$ ipython --no-banner

In [1]: import numpy as np

In [2]: from numpy import linalg as LA

In [3]: np.set_printoptions(precision=2, suppress=True, linewidth=200, legacy="1.25")

In [4]: def rnd(a):
   ...:     return np.round(a, 2) + 0
   ...: 

In [5]: mat = np.array([[0, -7, 6, 11, 4],
   ...:     [7, 0, 6, -9, 0],
   ...:     [-6, -6, 0, 3, 8],
   ...:     [-11, 9, -3, 0, 14],
   ...:     [-4, 0, -8, -14, 0]])

In [6]: LA.lstsq(mat[:-1].T, mat[-1])[2]
Out[6]: 4

In [7]: np.unique(mat.round(6), axis=0).shape
Out[7]: (5, 5)

In [8]: vec = np.array([2, -1, 0, 0, 2])

In [9]: rnd(LA.det(mat))
Out[9]: 0.0

In [10]: rnd(LA.eigvals(mat).real)
Out[10]: array([0., 0., 0., 0., 0.])

In [11]: rnd(LA.svd(mat, compute_uv=False))
Out[11]: array([22.41, 22.41, 10.29, 10.29,  0.  ])

In [12]: vec @ mat @ vec
Out[12]: 0

In [13]: q = LA.solve(np.eye(5) - mat, np.eye(5) + mat)

In [14]: rnd(LA.det(q))
Out[14]: 1.0

In [15]: Y = mat / LA.norm(mat, axis=1, keepdims=True)

In [16]: G = Y @ Y.T

In [17]: rnd(np.degrees(np.arccos(np.clip(G[0, 1], -1, 1))))
Out[17]: 109.16

In [18]: rnd(G)
Out[18]: 
array([[ 1.  , -0.33,  0.6 , -0.08, -0.82],
       [-0.33,  1.  , -0.44, -0.37,  0.23],
       [ 0.6 , -0.44,  1.  ,  0.51, -0.09],
       [-0.08, -0.37,  0.51,  1.  ,  0.2 ],
       [-0.82,  0.23, -0.09,  0.2 ,  1.  ]])

In [19]: rnd(G[0])
Out[19]: array([ 1.  , -0.33,  0.6 , -0.08, -0.82])

In [20]: r0 = np.array([1, 0, 0, 2, 1, 1])

In [21]: r1 = np.array([-1, 1, 3, 5, -4, 2, -5, 1, -4, 5, -1, -2])

In [22]: F = r0[:, None] + r1[None, :]

In [23]: F
Out[23]: 
array([[ 0,  2,  4,  6, -3,  3, -4,  2, -3,  6,  0, -1],
       [-1,  1,  3,  5, -4,  2, -5,  1, -4,  5, -1, -2],
       [-1,  1,  3,  5, -4,  2, -5,  1, -4,  5, -1, -2],
       [ 1,  3,  5,  7, -2,  4, -3,  3, -2,  7,  1,  0],
       [ 0,  2,  4,  6, -3,  3, -4,  2, -3,  6,  0, -1],
       [ 0,  2,  4,  6, -3,  3, -4,  2, -3,  6,  0, -1]])

In [24]: np.argsort(-LA.norm(F, axis=0).round(6), kind="stable")[:3]
Out[24]: array([3, 9, 6])

In [25]: LA.cond(F) > 100
Out[25]: True

In [26]: [round(float(x), 2) for x in LA.svd(F, compute_uv=False)[:3]]
Out[26]: [28.64, 5.64, 0.0]

In [27]: X = np.loadtxt("mat.csv", delimiter=",")

In [28]: X
Out[28]: 
array([[  0.89,  -1.3 ,  -1.41,   0.06,  -1.15,  -0.8 ,   0.38,  -1.26,  -0.77,  -1.09,   0.27],
       [  3.02,   0.62,  -6.31,  -2.62,  -4.88,  -4.01,   7.79,  -2.01,  -2.28,  -9.2 ,   2.28],
       [ -2.97,   4.97,  -2.13,   0.19,   0.51,   0.79,   0.21,   3.61,   0.31,   1.99,  -5.89],
       [ -1.55,   0.12,  11.25,  -0.14,   6.09,   3.97,  -4.18,   2.5 ,   4.19,   5.33,   5.31],
       [  0.6 ,  -4.47,  -1.34,   2.43,  -0.62,   0.03,  -4.19,  -2.75,  -1.41,   3.05,  -2.  ],
       [ -1.82,   5.69, -10.45,  -0.32,  -4.22,  -2.39,   4.52,   2.12,  -2.67,  -3.01,  -9.29],
       [ -0.57,   1.59,   5.6 ,  -1.18,   2.78,   1.61,   0.22,   2.01,   2.4 ,   0.58,   3.8 ],
       [ -3.33,   5.81,   0.69,  -0.42,   1.89,   1.59,   0.32,   4.59,   1.48,   2.31,  -4.01],
       [ -1.77,   5.39,  -1.4 ,  -1.39,   0.02,   0.  ,   3.2 ,   3.41,   0.6 ,  -1.44,  -2.41],
       [  0.57,  -0.47,   1.39,  -0.48,   0.34,  -0.03,   0.52,  -0.26,   0.4 ,  -0.79,   2.18],
       [ -4.5 ,   3.98,   2.12,   1.78,   3.49,   3.21,  -4.72,   4.44,   1.7 ,   7.47,  -6.59],
       [  2.1 ,  -2.27,   1.36,  -0.92,  -0.51,  -0.79,   1.39,  -1.93,   0.01,  -2.73,   4.7 ],
       [  0.9 ,   0.07,  -3.51,  -0.49,  -2.24,  -1.6 ,   2.41,  -0.93,  -1.29,  -2.93,  -0.57],
       [ -2.11,   2.31,  -1.38,   0.89,   0.48,   0.79,  -1.38,   1.89,  -0.03,   2.69,  -4.71],
       [ -1.53,   1.81,   0.  ,   0.41,   0.8 ,   0.78,  -0.9 ,   1.6 ,   0.4 ,   1.91,  -2.5 ],
       [ -1.8 ,   2.87,  -6.3 ,   0.91,  -2.02,  -0.81,   0.5 ,   1.33,  -1.72,   0.61,  -7.47],
       [  2.71,   1.4 ,  -3.49,  -3.15,  -3.53,  -3.19,   7.9 ,  -1.03,  -1.11,  -8.88,   4.2 ],
       [  1.19,  -2.1 ,  -4.21,   0.73,  -2.49,  -1.59,   0.33,  -2.3 ,  -2.01,  -1.4 ,  -1.59],
       [ -2.71,   2.79,  -2.78,   1.39,   0.21,   0.79,  -1.87,   2.23,  -0.39,   3.5 ,  -6.91],
       [  2.38,  -5.88,   2.81,   0.88,   0.29,   0.01,  -2.72,  -3.68,  -0.21,   0.57,   4.57],
       [ -0.61,   0.49,  -1.43,   0.51,  -0.3 ,  -0.02,  -0.54,   0.32,  -0.38,   0.8 ,  -2.19],
       [  4.53,  -9.59,   6.32,   0.56,   0.91,  -0.01,  -3.27,  -6.01,   0.28,  -0.29,  10.18],
       [  2.1 ,  -0.64,  -9.81,  -0.37,  -5.77,  -4.01,   4.69,  -2.77,  -3.81,  -6.12,  -3.1 ],
       [  0.3 ,   3.09,   0.  ,  -2.29,  -0.47,  -0.82,   4.61,   1.5 ,   0.62,  -4.12,   2.27],
       [  3.92,  -2.09,  -5.61,  -1.93,  -4.87,  -3.97,   6.21,  -3.69,  -2.61,  -8.5 ,   3.51],
       [  3.29,  -0.16,  -9.09,  -2.01,  -6.29,  -4.77,   7.72,  -3.01,  -3.53,  -9.52,   0.37],
       [ -0.92,   1.59,  -7.74,   1.  ,  -3.09,  -1.62,   0.89,  -0.01,  -2.5 ,  -0.47,  -7.19],
       [ -0.3 ,   2.46,  -8.38,  -0.1 ,  -3.9 ,  -2.41,   3.41,   0.12,  -2.59,  -3.1 ,  -5.92],
       [  2.07,  -0.59,  -9.8 ,  -0.39,  -5.79,  -4.03,   4.69,  -2.8 ,  -3.79,  -6.13,  -3.12],
       [ -0.6 ,   0.19,   7.7 ,  -0.61,   3.91,   2.4 ,  -1.81,   1.58,   2.91,   2.4 ,   4.73],
       [ -1.78,  -1.29,   0.02,   2.68,   1.3 ,   1.62,  -5.46,   0.14,  -0.16,   5.98,  -4.79],
       [  0.6 ,  -1.91,   3.5 ,   0.06,   1.41,   0.82,  -1.52,  -0.71,   0.9 ,   0.99,   3.08]])

In [29]: P = X @ LA.solve(X.T @ X, X.T)

In [30]: rnd(np.diag(P))
Out[30]: array([0.52, 0.36, 0.25, 0.55, 0.55, 0.37, 0.28, 0.29, 0.31, 0.29, 0.39, 0.22, 0.26, 0.29, 0.09, 0.35, 0.47, 0.27, 0.18, 0.38, 0.25, 0.56, 0.39, 0.41, 0.48, 0.42, 0.34, 0.23, 0.41, 0.19, 0.38, 0.3 ])

In [31]: rnd(LA.eigvalsh(P))
Out[31]: array([0., 0., 0., 0., 0., 0., 0., 0., 0., 0., 0., 0., 0., 0., 0., 0., 0., 0., 0., 0., 0., 1., 1., 1., 1., 1., 1., 1., 1., 1., 1., 1.])

In [32]: rnd(P @ X[:, 2])
Out[32]: 
array([ -1.41,  -6.31,  -2.13,  11.25,  -1.34, -10.45,   5.6 ,   0.69,  -1.4 ,   1.39,   2.12,   1.36,  -3.51,  -1.38,   0.  ,  -6.3 ,  -3.49,  -4.21,  -2.78,   2.81,  -1.43,   6.32,  -9.81,   0.  ,
        -5.61,  -9.09,  -7.74,  -8.38,  -9.8 ,   7.7 ,   0.02,   3.5 ])

In [33]: theta = np.radians(15)

In [34]: Rm = np.eye(11)

In [35]: Rm[8, 8] = Rm[10, 10] = np.cos(theta)

In [36]: Rm[8, 10], Rm[10, 8] = -np.sin(theta), np.sin(theta)

In [37]: rnd(Rm)
Out[37]: 
array([[ 1.  ,  0.  ,  0.  ,  0.  ,  0.  ,  0.  ,  0.  ,  0.  ,  0.  ,  0.  ,  0.  ],
       [ 0.  ,  1.  ,  0.  ,  0.  ,  0.  ,  0.  ,  0.  ,  0.  ,  0.  ,  0.  ,  0.  ],
       [ 0.  ,  0.  ,  1.  ,  0.  ,  0.  ,  0.  ,  0.  ,  0.  ,  0.  ,  0.  ,  0.  ],
       [ 0.  ,  0.  ,  0.  ,  1.  ,  0.  ,  0.  ,  0.  ,  0.  ,  0.  ,  0.  ,  0.  ],
       [ 0.  ,  0.  ,  0.  ,  0.  ,  1.  ,  0.  ,  0.  ,  0.  ,  0.  ,  0.  ,  0.  ],
       [ 0.  ,  0.  ,  0.  ,  0.  ,  0.  ,  1.  ,  0.  ,  0.  ,  0.  ,  0.  ,  0.  ],
       [ 0.  ,  0.  ,  0.  ,  0.  ,  0.  ,  0.  ,  1.  ,  0.  ,  0.  ,  0.  ,  0.  ],
       [ 0.  ,  0.  ,  0.  ,  0.  ,  0.  ,  0.  ,  0.  ,  1.  ,  0.  ,  0.  ,  0.  ],
       [ 0.  ,  0.  ,  0.  ,  0.  ,  0.  ,  0.  ,  0.  ,  0.  ,  0.97,  0.  , -0.26],
       [ 0.  ,  0.  ,  0.  ,  0.  ,  0.  ,  0.  ,  0.  ,  0.  ,  0.  ,  1.  ,  0.  ],
       [ 0.  ,  0.  ,  0.  ,  0.  ,  0.  ,  0.  ,  0.  ,  0.  ,  0.26,  0.  ,  0.97]])

In [38]: Y = X @ Rm.T

In [39]: rnd(LA.det(Rm)), rnd(np.trace(Rm))
Out[39]: (1.0, 10.93)

In [40]: rnd(LA.svd(Rm, compute_uv=False))
Out[40]: array([1., 1., 1., 1., 1., 1., 1., 1., 1., 1., 1.])

In [41]: E = np.loadtxt("m.csv", delimiter=",")

In [42]: E
Out[42]: 
array([[ 1., -3.,  1., -1., -2.,  0., -1., -1.,  3., -1.,  0.,  0.,  0.,  0.],
       [ 0., -1.,  1., -3., -3.,  0.,  2.,  3., -2., -2.,  0.,  0.,  0.,  0.],
       [ 2., -3.,  3.,  3., -3., -3.,  3., -2., -3.,  3.,  0.,  0.,  0.,  0.],
       [ 3.,  3.,  2.,  3.,  1.,  3., -2., -2.,  2.,  2.,  0.,  0.,  0.,  0.],
       [-3., -2.,  2., -1.,  1., -2., -1.,  2.,  1., -3.,  0.,  0.,  0.,  0.],
       [-3.,  3.,  3., -2.,  0.,  2.,  3.,  1.,  2.,  0.,  0.,  0.,  0.,  0.],
       [-1.,  1.,  3.,  2.,  3.,  1.,  1., -3.,  2.,  2.,  0.,  0.,  0.,  0.],
       [ 3.,  3., -2., -2., -3., -1.,  3., -3.,  1., -3.,  0.,  0.,  0.,  0.],
       [-1., -3., -2., -1., -3., -2.,  2.,  2.,  1.,  1.,  0.,  0.,  0.,  0.],
       [ 1., -1., -2.,  0.,  0.,  1.,  2.,  0.,  0.,  2.,  0.,  0.,  0.,  0.],
       [ 0.,  0.,  0.,  0.,  0.,  0.,  0.,  0.,  0.,  0., -1., -2.,  4., -5.],
       [ 0.,  0.,  0.,  0.,  0.,  0.,  0.,  0.,  0.,  0., -5., -1., -5.,  0.],
       [ 0.,  0.,  0.,  0.,  0.,  0.,  0.,  0.,  0.,  0., -3.,  2., -2.,  2.],
       [ 0.,  0.,  0.,  0.,  0.,  0.,  0.,  0.,  0.,  0.,  4., -2., -3., -1.]])

In [43]: r0 = np.array([5, 8])

In [44]: np.correlate(mat[4], mat[3], "full")
Out[44]: array([ -56,    0, -100, -232,   68,  -30,  -38,  154,    0])

In [45]: np.convolve(mat[4], r0)
Out[45]: array([ -20,  -32,  -40, -134, -112,    0])

In [46]: np.array([np.convolve(row, r0, "same") for row in mat])
Out[46]: 
array([[   0,  -35,  -26,  103,  108],
       [  35,   56,   30,    3,  -72],
       [ -30,  -78,  -48,   15,   64],
       [ -55,  -43,   57,  -24,   70],
       [ -20,  -32,  -40, -134, -112]])

In [47]: U, s, VT = LA.svd(E)

In [48]: rnd(s)
Out[48]: array([11.72,  9.86,  8.82,  8.66,  7.41,  6.45,  5.95,  5.3 ,  5.16,  4.46,  2.27,  1.17,  0.64,  0.05])

In [49]: np.argmax(s[:-1] / (s[1:] + 1e-6)) + 1
Out[49]: 13

In [50]: Y = U[:, :13] @ np.diag(s[:13]) @ VT[:13]

In [51]: rnd(LA.norm(E - Y, 2)), rnd(s[13])
Out[51]: (0.05, 0.05)

In [52]: rnd(np.abs(E - Y).max())
Out[52]: 0.02

In [53]: rnd(LA.norm(E - Y) / LA.norm(E))
Out[53]: 0.0

In [54]: vec = np.array([0, 1, 0, 2, 1, 3, 0, 1, 1, 2, 3, 2, 0, 0])

In [55]: np.einsum("ij,j->i", E, vec)
Out[55]: array([ -7., -13.,  -8.,  23., -12.,   8.,  14., -15.,  -9.,   6.,  -7., -17.,  -5.,   8.])

In [56]: E @ vec
Out[56]: array([ -7., -13.,  -8.,  23., -12.,   8.,  14., -15.,  -9.,   6.,  -7., -17.,  -5.,   8.])

In [57]: np.sign((E @ vec).round(6))
Out[57]: array([-1., -1., -1.,  1., -1.,  1.,  1., -1., -1.,  1., -1., -1., -1.,  1.])

In [58]: LA.norm(E @ vec) <= LA.norm(E, 2) * LA.norm(vec) + 1e-9
Out[58]: True

In [59]: Y = E / LA.norm(E, axis=1, keepdims=True)

In [60]: G = Y @ Y.T

In [61]: rnd(np.degrees(np.arccos(np.clip(G[7, 0], -1, 1))))
Out[61]: 81.85

In [62]: np.argwhere(np.triu(np.abs(G) > 0.95, 1))
Out[62]: array([], shape=(0, 2), dtype=int64)

In [63]: r0 = np.array([2, 0, -2, 2, -1, 1, 2, 0, -1, -2, -2, -1, 0, -1])

In [64]: Y = E + np.outer(r0, np.eye(14)[0])

In [65]: rnd(LA.det(Y) / LA.det(E)), rnd(1 + LA.solve(E, r0)[0])
Out[65]: (11.03, 11.03)

In [66]: LA.matrix_rank(LA.inv(Y) - LA.inv(E), tol=1e-8)
Out[66]: 1

In [67]: LA.matrix_rank(Y - E)
Out[67]: 1

In [68]: K = np.loadtxt("layer4.csv", delimiter=",")

In [69]: K
Out[69]: 
array([[-61.,   0.,  -3.,   1.,  -3.,   1.,  -3.,   0.,  -1.,   1.],
       [  2., -20.,  -1.,   0.,   2.,  -1.,  -1.,  -2.,  -3.,  -3.],
       [  2.,  -1.,  61.,  -1.,   0.,   3.,  -1.,   1.,   2.,   0.],
       [  1.,  -3.,  -1., -93.,   0.,   3.,  -1.,   0.,   0.,  -2.],
       [  1.,   2.,  -1.,   0.,  30.,  -1.,   3.,  -1.,   1.,   0.],
       [  3.,   1.,   2.,  -1.,  -3.,  13.,  -3.,   0.,   2.,  -3.],
       [  2.,   1.,   2.,  -3.,  -2.,   0.,  19.,   2.,   3.,   1.],
       [  0.,   1.,   3.,  -1.,   3.,   3.,   3., -17.,   3.,  -2.],
       [  2.,   1.,  -2.,  -1.,   0.,   0.,   2.,   3., -81.,   2.],
       [ -3.,   3.,   3.,  -2.,  -3.,  -2.,  -2.,   0.,  -3., -49.]])

In [70]: np.allclose(K, K.T)
Out[70]: False

In [71]: rnd(np.sort(np.abs(LA.eigvals(K))))
Out[71]: array([12.73, 17.41, 19.77, 20.02, 29.6 , 49.09, 60.67, 61.05, 80.83, 93.14])

In [72]: LA.determinant(K)
---------------------------------------------------------------------------
AttributeError                            Traceback (most recent call last)
Cell In[72], line 1
----> 1 LA.determinant(K)

AttributeError: module 'numpy.linalg' has no attribute 'determinant'

In [73]: K @ K
Out[73]: 
array([[3705.,   -6.,    3., -144.,   93.,  -53.,  112.,   -9.,  123., -120.],
       [-164.,  389.,  -62.,   18.,   22.,    4.,   -1.,   60.,  299.,  209.],
       [   8.,  -33., 3720.,   31.,  -12.,  225.,  -86.,   50.,  -33.,   -1.],
       [-149.,  336.,   30., 8655.,  -10., -235.,   70.,    3.,   15.,  284.],
       [ -24.,   23.,  -97.,   -6.,  895.,  -50.,  145.,   -9.,  -56.,    5.],
       [-135.,  -22.,  123.,   94., -121.,  183., -106.,    3., -141.,  111.],
       [ -80.,   10.,  161.,  215.,  -99.,    4.,  359.,   15., -186.,  -23.],
       [  37.,  -28.,  129.,   96.,   32.,   -6.,   13.,  302., -267.,  131.],
       [-289.,  -85.,   53.,  165.,   -5.,   -3., -123., -294., 6561., -263.],
       [ 321., -217.,   45.,  289.,   82.,   72.,   56.,  -13.,  377., 2391.]])

In [74]: np.allclose(K @ K.T, K.T @ K)
Out[74]: False

In [75]: np.trace(K)
Out[75]: -198.0

In [76]: rnd(LA.matrix_power(K, 3))
Out[76]: 
array([[-225391.,     548.,  -11390.,   16937.,   -8069.,    2719.,   -7943.,     668.,  -12988.,   10426.],
       [  10679.,   -6739.,   -3504.,   -2554.,    1473.,    -893.,     542.,    -987.,  -25766.,  -11143.],
       [   7345.,   -3024.,  227401.,   -6577.,    -800.,   14383.,   -6001.,    2677.,   10537.,    -833.],
       [  17079.,  -32030.,   -6203., -805655.,     541.,   21966.,   -7098.,    -498.,   -3127.,  -31584.],
       [   2218.,    1490.,   -6467.,     301.,   26786.,   -1938.,    5593.,    -763.,    5485.,    -125.],
       [   8132.,      65.,    8735.,   -8949.,   -3930.,    2825.,   -3211.,    -398.,   11471.,   -6639.],
       [   5765.,   -1081.,   11009.,  -21100.,   -3326.,    1280.,    6085.,     145.,   16538.,     532.],
       [  -2846.,     642.,    9505.,   -9350.,    1298.,    1274.,     163.,   -5756.,   22504.,   -7597.],
       [  31381.,    6494.,  -11020.,  -21056.,     709.,      60.,   11157.,   24663., -531264.,   26119.],
       [ -25645.,   11257.,    8264.,  -31987.,   -6477.,   -2427.,   -4053.,    1861.,  -36935., -116145.]])
